% ipython --no-banner

In [1]: import numpy as np

In [2]: np.set_printoptions(precision=3, suppress=True, linewidth=140, legacy="1.25")

In [3]: arr = np.load("layer16.npy")

In [4]: arr
Out[4]: 
array([[  5.993,  -2.016, -10.988,   6.992],
       [ -9.986,   5.975,  -0.999,   4.982],
       [-21.015,  11.983,   5.99 ,   2.974],
       [-17.006,  10.001,   3.997,   2.996],
       [  1.017,  -1.96 ,  10.02 ,  -8.996]])

In [5]: Y = arr / np.sqrt((arr ** 2).mean(axis=1, keepdims=True))

In [6]: print(np.linalg.norm(Y, axis=1))
[2. 2. 2. 2. 2.]

In [7]: print(np.linalg.matrix_rank(arr - arr.mean(axis=1, keepdims=True)))
3

In [8]: print(np.argsort(-np.linalg.norm(arr, axis=0).round(6), kind="stable")[:3])
[0 1 2]

In [9]: Y = np.array([[-1, 1], [-1, 0]])

In [10]: C = np.array([[1, -1, -2], [3, -2, 2], [1, -1, 3]])

In [11]: m1 = np.kron(Y, C)

In [12]: m1
Out[12]: 
array([[-1,  1,  2,  1, -1, -2],
       [-3,  2, -2,  3, -2,  2],
       [-1,  1, -3,  1, -1,  3],
       [-1,  1,  2,  0,  0,  0],
       [-3,  2, -2,  0,  0,  0],
       [-1,  1, -3,  0,  0,  0]])

In [13]: x0 = np.array([1, 2, -2, -3, -2, -3])

In [14]: target = m1 @ x0

In [15]: coef, lr = np.zeros(6), 1 / np.linalg.norm(m1, 2) ** 2

In [16]: for i in range(12):
    ...:     coef -= lr * m1.T @ (m1 @ coef - target)
    ...:     if i % 2 == 0: print(i, round(np.linalg.norm(m1 @ coef - target), 3))
    ...: 
0 9.867
2 7.469
4 5.781
6 4.603
8 3.791
10 3.237

In [17]: coef
Out[17]: array([-0.351,  0.443, -1.441, -1.257,  0.765, -2.161])

In [18]: X = np.loadtxt("arr.csv", delimiter=",")

In [19]: X
Out[19]: 
array([[  1.01 ,   8.121,   3.951,  11.929],
       [-13.   ,   0.996,  -1.003,  19.047],
       [  1.027,   8.04 ,  -7.938,  11.979],
       [ -4.917,   1.935,  -7.987,  10.069],
       [  0.079,   3.044,   2.984,   4.998]])

In [20]: print(np.linalg.cond(X) > 100)
True

In [21]: np.argsort(-np.linalg.norm(X, axis=0).round(6), kind="stable")[:3]
Out[21]: array([3, 0, 2])

In [22]: np.linalg.matrix_rank(X, rtol=0.1)
Out[22]: 3

In [23]: round(np.log10(np.linalg.cond(X)))
Out[23]: 3

In [24]: [round(float(x), 3) for x in np.linalg.svd(X, compute_uv=False)[:3]]
Out[24]: [31.244, 12.833, 11.237]

In [25]: Y = X / np.sqrt((X ** 2).mean(axis=1, keepdims=True))

In [26]: np.linalg.norm(Y, axis=1)
Out[26]: array([2., 2., 2., 2., 2.])

In [27]: Y = np.c_[X[:, :2] @ np.array([[1, -1], [1, 1]]), np.array([2, 0, 1, 0, 0])]

In [28]: print(Y)
[[  9.131   7.111   2.   ]
 [-12.004  13.996   0.   ]
 [  9.067   7.013   1.   ]
 [ -2.982   6.852   0.   ]
 [  3.123   2.965   0.   ]]

In [29]: print(np.linalg.matrix_rank(np.c_[X, Y]))
5

In [30]: print(np.linalg.norm(np.linalg.qr(X)[0].T @ Y, axis=0) ** 2 / ((Y ** 2).sum(axis=0) + 1e-12))
[1.    1.    0.922]

In [31]: np.round(np.linalg.lstsq(X, Y[:, 0])[0], 3) + 0
Out[31]: array([1., 1., 0., 0.])

In [32]: W1 = np.array([[5, -3, 4], [-5, 4, 2], [-1, 4, 0], [-2, 1, 5]])

In [33]: coef = np.array([0, 0, 5])

In [34]: hid = np.maximum(X @ W1 + coef, 0)

In [35]: print(hid)
[[ 0.    57.187 84.927]
 [ 0.    58.019 50.227]
 [ 0.     9.306 85.083]
 [ 0.     0.612 39.547]
 [ 0.    28.873 36.394]]

In [36]: C = np.array([[-2, -2], [2, -2], [-2, 0]])

In [37]: (hid @ C).round(6).argmax(axis=1)
Out[37]: array([0, 0, 1, 1, 0])

In [38]: W0 = np.load("sample1.npy")

In [39]: W0
Out[39]: 
array([[0, 1, 0, 3],
       [0, 0, 3, 0],
       [0, 0, 0, 0],
       [0, 0, 0, 0]])

In [40]: Uu, s, Vt = np.linalg.svd(W0)

In [41]: evecs = Vt[:(s > 1e-8).sum()]

In [42]: rng = np.random.default_rng(63)

In [43]: x0 = W0[0] + -2 * W0[3] + rng.integers(2) * np.eye(4)[0]

In [44]: x0
Out[44]: array([0., 1., 0., 3.])

In [45]: print(np.round(np.linalg.norm(x0 - evecs.T @ evecs @ x0), 3))
0.0

In [46]: data = np.load("test7.npy")

In [47]: data
Out[47]: 
array([[1., 0., 0.],
       [0., 1., 0.],
       [0., 0., 1.]])

In [48]: low = np.linalg.cholesky(data)

In [49]: np.diag(low) ** 2
Out[49]: array([1., 1., 1.])

In [50]: Y = np.array([[2]])

In [51]: C = np.array([[5, 5, 0], [5, 5, 5], [2, 1, 0]])

In [52]: K = np.block([[Y, np.zeros((1, 3))], [np.zeros((3, 1)), C]])

In [53]: K
Out[53]: 
array([[2., 0., 0., 0.],
       [0., 5., 5., 0.],
       [0., 5., 5., 5.],
       [0., 2., 1., 0.]])

In [54]: x0 = np.array([4, -3, -1, -9])

In [55]: target = K @ x0

In [56]: coef, lr = np.zeros(4), 1 / np.linalg.norm(K, 2) ** 2

In [57]: for i in range(25):
    ...:     coef -= lr * K.T @ (K @ coef - target)
    ...:     if i % 5 == 0: print(i, round(np.linalg.norm(K @ coef - target), 3))
    ...: 
0 23.822
5 14.961
10 9.764
15 6.725
20 4.928

In [58]: coef
Out[58]: array([ 2.311, -2.1  , -2.239, -8.42 ])

In [59]: np.flatnonzero(np.linalg.matrix_power((K != 0) + (K.T != 0) + np.eye(4), 4)[3])
Out[59]: array([1, 2, 3])

In [60]: print(np.sort(np.linalg.eigvals(K).real))
[-0.343 -0.343  2.    10.687]

In [61]: J = np.load("mat.npy")

In [62]: J
Out[62]: 
array([[-1, -1, -2, -2, -1],
       [ 0,  2, -2, -2,  0],
       [ 0,  0,  2,  1, -1],
       [ 0,  0,  0, -1, -2],
       [ 0,  0,  0,  0, -1]])

In [63]: Y = np.array([[-3, -3], [-3, 0], [-2, 0], [3, -2], [1, 3]])

In [64]: np.einsum("ij,ij->i", J, J)
Out[64]: array([11, 12,  6,  5,  1])

In [65]: np.linalg.matrix_rank(np.vstack([J, Y.T]))
Out[65]: 5

In [66]: np.einsum("ik,kj->ij", J, Y)
Out[66]: 
array([[ 3,  4],
       [-8,  4],
       [-2, -5],
       [-5, -4],
       [-1, -3]])

In [67]: np.einsum("ik,kj->ji", J, Y)
Out[67]: 
array([[ 3, -8, -2, -5, -1],
       [ 4,  4, -5, -4, -3]])

In [68]: np.einsum("ij->j", J)
Out[68]: array([-1,  1, -2, -4, -5])

In [69]: print(J @ Y)
[[ 3  4]
 [-8  4]
 [-2 -5]
 [-5 -4]
 [-1 -3]]

In [70]: np.vstack([J, Y.T]).shape
Out[70]: (7, 5)

In [71]: Y.T @ J.T
Out[71]: 
array([[ 3, -8, -2, -5, -1],
       [ 4,  4, -5, -4, -3]])
